$ python3 -q
>>> import numpy as np
>>> from numpy import linalg as LA
>>> np.set_printoptions(precision=2, suppress=True, linewidth=140, sign=" ")
>>> M = np.load("out7.npy")
>>> M
array([[-12,  -3,  -3],
       [ -3,   0,  -9],
       [ -3,  -9, -12]])
>>> np.all(LA.eigvalsh(M) > 0)
np.False_
>>> [round(float(LA.det(M[:i, :i])), 2) + 0 for i in range(1, 4)]
[-12.0, -9.0, 918.0]
>>> np.round(LA.eigvalsh(M).min(), 2)
np.float64(-19.14)
>>> M2 = np.array([[3, 0], [0, 5]])
>>> feats = np.block([[np.zeros((2, 2)), M2], [M2.T, np.zeros((2, 2))]])
>>> feats
array([[ 0.,  0.,  3.,  0.],
       [ 0.,  0.,  0.,  5.],
       [ 3.,  0.,  0.,  0.],
       [ 0.,  5.,  0.,  0.]])
>>> feats.T @ feats
array([[  9.,   0.,   0.,   0.],
       [  0.,  25.,   0.,   0.],
       [  0.,   0.,   9.,   0.],
       [  0.,   0.,   0.,  25.]])
>>> LA.pinv(feats)
array([[ 0.  ,  0.  ,  0.33,  0.  ],
       [ 0.  ,  0.  ,  0.  ,  0.2 ],
       [ 0.33,  0.  ,  0.  ,  0.  ],
       [ 0.  ,  0.2 ,  0.  ,  0.  ]])
>>> left, s, VT = LA.svd(feats, full_matrices=False)
>>> left.shape, s.shape, VT.shape
((4, 4), (4,), (4, 4))
>>> np.allclose(left * s @ VT, feats)
True
>>> (s > 1e-8).sum()
np.int64(4)
>>> left.T @ left
array([[ 1.,  0.,  0.,  0.],
       [ 0.,  1.,  0.,  0.],
       [ 0.,  0.,  1.,  0.],
       [ 0.,  0.,  0.,  1.]])
>>> VT @ VT.T
array([[ 1.,  0.,  0.,  0.],
       [ 0.,  1.,  0.,  0.],
       [ 0.,  0.,  1.,  0.],
       [ 0.,  0.,  0.,  1.]])
>>> s
array([ 5.,  5.,  3.,  3.])
>>> rng = np.random.default_rng(1571)
>>> M2 = feats + rng.integers(-2, 3, (4, 2)) @ rng.integers(-2, 3, (2, 4))
>>> M2
array([[ 0., -2.,  1., -1.],
       [ 0., -4., -2., -1.],
       [ 3.,  2.,  4., -3.],
       [ 0.,  3.,  0., -5.]])
>>> LA.matrix_rank(M2 - feats, tol=1e-8)
np.int64(2)
>>> ev, evecs = LA.eig(feats)
>>> np.round(feats @ evecs[:, 0] - ev[0] * evecs[:, 0], 2) + 0
array([ 0.,  0.,  0.,  0.])
>>> np.sort(LA.eigvals(LA.inv(feats)))
array([-0.33, -0.2 ,  0.2 ,  0.33])
>>> np.sort(LA.eigvals(feats @ feats))
array([  9.,   9.,  25.,  25.])
>>> np.sort(LA.eigvals(feats.T))
array([-5., -3.,  3.,  5.])
>>> M2 = np.array([[0, 1], [0, 1]])
>>> W2 = np.kron(M2, feats)
>>> W2
array([[ 0.,  0.,  0.,  0.,  0.,  0.,  3.,  0.],
       [ 0.,  0.,  0.,  0.,  0.,  0.,  0.,  5.],
       [ 0.,  0.,  0.,  0.,  3.,  0.,  0.,  0.],
       [ 0.,  0.,  0.,  0.,  0.,  5.,  0.,  0.],
       [ 0.,  0.,  0.,  0.,  0.,  0.,  3.,  0.],
       [ 0.,  0.,  0.,  0.,  0.,  0.,  0.,  5.],
       [ 0.,  0.,  0.,  0.,  3.,  0.,  0.,  0.],
       [ 0.,  0.,  0.,  0.,  0.,  5.,  0.,  0.]])
>>> np.round(LA.norm(W2, 2), 2), round(float(LA.norm(M2, 2) * LA.norm(feats, 2)), 2)
(np.float64(7.07), 7.07)
>>> data = np.load("run9.npy")
>>> data
array([[ 0,  0,  0,  0],
       [ 3,  0,  0,  0],
       [ 2,  1,  0,  0],
       [ 3,  0,  3,  0]])
>>> np.sort(LA.eigvals(data))
array([ 0.,  0.,  0.,  0.])
>>> np.prod(np.diag(data)), round(LA.det(data), 2)
(np.int64(0), np.float64(0.0))
>>> LA.matrix_power(data - np.diag(np.diag(data)), 4)
array([[ 0,  0,  0,  0],
       [ 0,  0,  0,  0],
       [ 0,  0,  0,  0],
       [ 0,  0,  0,  0]])
>>> LA.matrix_rank(data - data[0, 0] * np.eye(4))
np.int64(3)
>>> left, s, VT = LA.svd(data, full_matrices=False)
>>> round(float(np.sqrt((s ** 2).sum())), 2), round(LA.norm(data), 2)
(5.66, np.float64(5.66))
>>> np.round(left.T @ left, 2) + 0
array([[ 1.,  0.,  0.,  0.],
       [ 0.,  1.,  0.,  0.],
       [ 0.,  0.,  1.,  0.],
       [ 0.,  0.,  0.,  1.]])
>>> s / s[0]
array([ 1.  ,  0.42,  0.16,  0.  ])
>>> arr = -1 * np.eye(4) + np.eye(4, k=1)
>>> arr
array([[-1.,  1.,  0.,  0.],
       [ 0., -1.,  1.,  0.],
       [ 0.,  0., -1.,  1.],
       [ 0.,  0.,  0., -1.]])
>>> # triangular
>>> G = arr.T @ arr
>>> G
array([[ 1., -1.,  0.,  0.],
       [-1.,  2., -1.,  0.],
       [ 0., -1.,  2., -1.],
       [ 0.,  0., -1.,  2.]])
>>> np.allclose(G, G.T)
True
>>> (arr @ arr.T).shape
(4, 4)
>>> LA.matrix_rank(G)
np.int64(4)
>>> vec = np.array([3, 0, 1, 0])
>>> arr @ (2 * vec)
array([-6.,  2., -2.,  0.])
>>> arr * vec
array([[-3.,  0.,  0.,  0.],
       [ 0., -0.,  1.,  0.],
       [ 0.,  0., -1.,  0.],
       [ 0.,  0.,  0., -0.]])
>>> LA.norm(arr @ vec) <= LA.norm(arr, 2) * LA.norm(vec) + 1e-9
np.True_
>>> arr @ np.eye(4)[3]
array([ 0.,  0.,  1., -1.])
>>> q, evecs = LA.qr(arr[:, :1])[0], LA.qr(arr[:, 1:])[0]
>>> s = LA.svd(q.T @ evecs, compute_uv=False)
>>> (s > 0.9).sum()
np.int64(0)
>>> s
array([ 0.87])
>>> np.degrees(np.arccos(s.clip(0, 1)))
array([ 30.])
>>> arr @ arr
array([[ 1., -2.,  1.,  0.],
       [ 0.,  1., -2.,  1.],
       [ 0.,  0.,  1., -2.],
       [ 0.,  0.,  0.,  1.]])
>>> np.sort(LA.eigvals(arr))
array([-1., -1., -1., -1.])
>>> LA.matrix_power(arr - np.diag(np.diag(arr)), 4)
array([[ 0.,  0.,  0.,  0.],
       [ 0.,  0.,  0.,  0.],
       [ 0.,  0.,  0.,  0.],
       [ 0.,  0.,  0.,  0.]])
>>> np.prod(np.diag(arr)), round(LA.det(arr), 2)
(np.float64(1.0), np.float64(1.0))
>>> r0 = np.array([1, -1, 1])
>>> mat = 2 * np.eye(3) + np.outer(r0, r0)
>>> mat
array([[ 3., -1.,  1.],
       [-1.,  3., -1.],
       [ 1., -1.,  3.]])
>>> LA.matrix_power(mat, 3)
array([[ 47., -39.,  39.],
       [-39.,  47., -39.],
       [ 39., -39.,  47.]])
>>> mat @ mat
array([[11., -7.,  7.],
       [-7., 11., -7.],
       [ 7., -7., 11.]])
>>> np.allclose(mat, mat.T)
True
>>> (mat - mat.T) / 2
array([[ 0.,  0.,  0.],
       [ 0.,  0.,  0.],
       [ 0.,  0.,  0.]])
>>> np.trace(mat)
np.float64(9.0)
>>> ev, evecs = LA.eig(mat)
>>> np.round(mat @ evecs[:, 0] - ev[0] * evecs[:, 0], 2) + 0
array([ 0.,  0.,  0.])
>>> ev
array([ 2.,  5.,  2.])
>>> np.sort(LA.eigvals(mat @ mat))
array([  4.,   4.,  25.])
>>> W0 = np.loadtxt("case10.csv", delimiter=",")
>>> W0
array([[ 0.,  1.,  1.],
       [ 1.,  0.,  1.],
       [ 1.,  1.,  0.]])
>>> # symmetric, so the eigenvalues are real
>>> W0 @ W0
array([[ 2.,  1.,  1.],
       [ 1.,  2.,  1.],
       [ 1.,  1.,  2.]])
>>> Lm = np.diag(W0.sum(axis=1)) - W0
>>> Lm @ np.ones(3)
array([ 0.,  0.,  0.])
>>> ev, evecs = LA.eigh(M)
>>> vec = np.array([0, 9, 3])
>>> evecs * np.maximum(ev, 0) @ evecs.T
array([[ 0.03, -0.33,  0.17],
       [-0.33,  3.85, -1.99],
       [ 0.17, -1.99,  1.03]])
>>> LA.eigvalsh(M[1:, 1:])
array([-16.82,   4.82])
>>> (np.sign(evecs[:, -1].round(6)) == np.sign(evecs[0, -1].round(6))).astype(int)
array([ 1,  0,  1])
>>> (W0 + W0.T) / 2
array([[ 0.,  1.,  1.],
       [ 1.,  0.,  1.],
       [ 1.,  1.,  0.]])
>>> round(float(np.abs(LA.eigvals(W0)).max()), 2)
2.0
>>> np.trace(W0)
np.float64(0.0)
>>> np.allclose(W0, W0.T)
True
>>> W0 @ W0
array([[ 2.,  1.,  1.],
       [ 1.,  2.,  1.],
       [ 1.,  1.,  2.]])
>>> np.sort(np.abs(LA.eigvals(W0)))
array([ 1.,  1.,  2.])
>>> (W0 @ W0)[0]
array([ 2.,  1.,  1.])
>>> W0 @ np.ones(3)
array([ 2.,  2.,  2.])
>>> W0 @ (-1.0) ** np.arange(3)
array([ 0.,  2.,  0.])
>>> np.allclose(W0 @ W0.T, W0.T @ W0)
True
>>> X = np.load("x.npy")
>>> X
array([[ -0.22,  -9.03,  -7.9 ],
       [ -1.06,  -8.96, -10.32],
       [  0.81,   0.49,   4.53],
       [  5.29,   7.76,   4.9 ],
       [  5.04,   6.55,  -0.61],
       [  1.57,  -3.32,  -0.77],
       [  1.39,   4.39,  -5.35],
       [-13.79, -19.78,   0.29],
       [  9.06,  13.76,   3.08],
       [ 11.04,  15.45,   1.45],
       [ -8.2 ,  -9.62,  -5.28],
       [  0.49,   9.79,   2.91],
       [ -1.43,   8.2 ,   2.25],
       [ -4.76,  -4.87,  -0.3 ],
       [ -2.24,   2.55,  -2.71],
       [  0.71,   7.67,  -0.54]])
>>> Ac = (X - X.mean(axis=0)) / X.std(axis=0)
>>> np.argwhere(np.abs(Ac) > 2)
array([[ 1,  2],
       [ 7,  0],
       [ 7,  1]])
>>> Ac.std(axis=0)
array([ 1.,  1.,  1.])
>>> c = LA.lstsq(np.delete(Ac, 2, axis=1), Ac[:, 2])[0]
>>> c
array([-0.48,  0.94])
>>> np.abs(c).argmax()
np.int64(1)
>>> round(float(1 - np.var(Ac[:, 2] - np.delete(Ac, 2, axis=1) @ c)), 2)
0.35
>>> W2 = X[[13, 7]].astype(float)
>>> for _ in range(3):
...     idx = LA.norm(X[:, None] - W2, axis=-1).argmin(axis=1)
...     W2 = np.array([X[idx == j].mean(axis=0) for j in range(2)])
... 
>>> idx
array([ 1,  1,  0,  0,  0,  0,  0,  1,  0,  0,  1,  0,  0,  0,  0,  0])
>>> W2[1] - W2[0]
array([ -8.06, -17.55,  -6.54])
>>> np.abs(W2[1] - W2[0]).argmax()
np.int64(1)
>>> W2
array([[  2.25,   5.7 ,   0.74],
       [ -5.82, -11.85,  -5.8 ]])
>>> np.bincount(idx)
array([ 12,   4])
>>> G = W2.T @ W2
>>> LA.matrix_rank(G)
np.int64(2)
>>> (W2 @ W2.T).shape
(2, 2)
>>> np.allclose(G, G.T)
True
>>> G
array([[  38.89,   81.74,   35.41],
       [  81.74,  172.87,   72.95],
       [  35.41,   72.95,   34.21]])
>>> round(np.trace(G), 2), round(float((W2 ** 2).sum()), 2)
(np.float64(245.98), 245.98)
>>> K = np.array([[1, 3, -2], [1, -1, 1], [0, 3, -1], [-2, -2, 1]])
>>> K[-1] = K[0] + 5 * K[1]
>>> K
array([[ 1,  3, -2],
       [ 1, -1,  1],
       [ 0,  3, -1],
       [ 6, -2,  3]])
>>> q = K.astype(float).copy()
>>> for j in range(3):
...     q[:, j] -= q[:, :j] @ (q[:, :j].T @ q[:, j])
...     q[:, j] /= LA.norm(q[:, j])
... 
>>> np.round(q.T @ q, 2) + 0
array([[ 1.,  0.,  0.],
       [ 0.,  1.,  0.],
       [ 0.,  0.,  1.]])
>>> q
array([[ 0.16,  0.72, -0.64],
       [ 0.16, -0.16,  0.15],
       [ 0.  ,  0.66,  0.75],
       [ 0.97, -0.09,  0.08]])
>>> M2 = np.c_[q[:, :2] @ np.array([[-1, 0], [-1, -2]]), np.array([2, 3, 1, -1])]
>>> M2.round(2) + 0
array([[-0.89, -1.45,  2.  ],
       [ 0.  ,  0.33,  3.  ],
       [-0.66, -1.33,  1.  ],
       [-0.88,  0.19, -1.  ]])
>>> np.round(LA.lstsq(q, M2[:, 0])[0], 2) + 0
array([-1., -1.,  0.])
>>> LA.matrix_rank(M2)
np.int64(3)
>>> M2 = W0 + rng.integers(-2, 3, (3, 1)) @ rng.integers(-2, 3, (1, 3))
>>> M2
array([[-2., -3., -3.],
       [ 2.,  2.,  3.],
       [-1., -3., -4.]])
>>> LA.matrix_rank(M2 - W0, tol=1e-8)
np.int64(1)
>>> np.round(LA.svd(M2 - W0, compute_uv=False), 2) + 0
array([ 9.,  0.,  0.])
>>> def softmax(z):
...     e = np.exp(z - z.max(axis=-1, keepdims=True))
...     return e / e.sum(axis=-1, keepdims=True)
... 
>>> softmax(K).sum(axis=1)
array([ 1.,  1.,  1.,  1.])
>>> softmax(K[2] + 2)
array([ 0.05,  0.94,  0.02])
>>> np.round(softmax(10 * K[2]), 2) + 0
array([ 0.,  1.,  0.])
>>> scores = K @ K.T / np.sqrt(3)
>>> softmax(scores)[2] @ K
array([ 0.64,  3.  , -1.64])
>>> np.round(softmax(scores + np.triu(np.full(scores.shape, -np.inf), 1)), 2) + 0
array([[ 1.  ,  0.  ,  0.  ,  0.  ],
       [ 0.02,  0.98,  0.  ,  0.  ],
       [ 0.64,  0.  ,  0.36,  0.  ],
       [ 0.  ,  0.  ,  0.  ,  1.  ]])
>>> vec = np.array([-2, 1, -4, 5])
>>> rhs = arr @ vec
>>> c, lr = np.zeros(4), 1 / LA.norm(arr, 2) ** 2
>>> for i in range(150):
...     c -= lr * arr.T @ (arr @ c - rhs)
...     if i % 50 == 0: print(i, round(LA.norm(arr @ c - rhs), 2))
... 
0 1.94
50 0.08
100 0.01
>>> np.round(LA.cond(arr), 2)
np.float64(5.41)
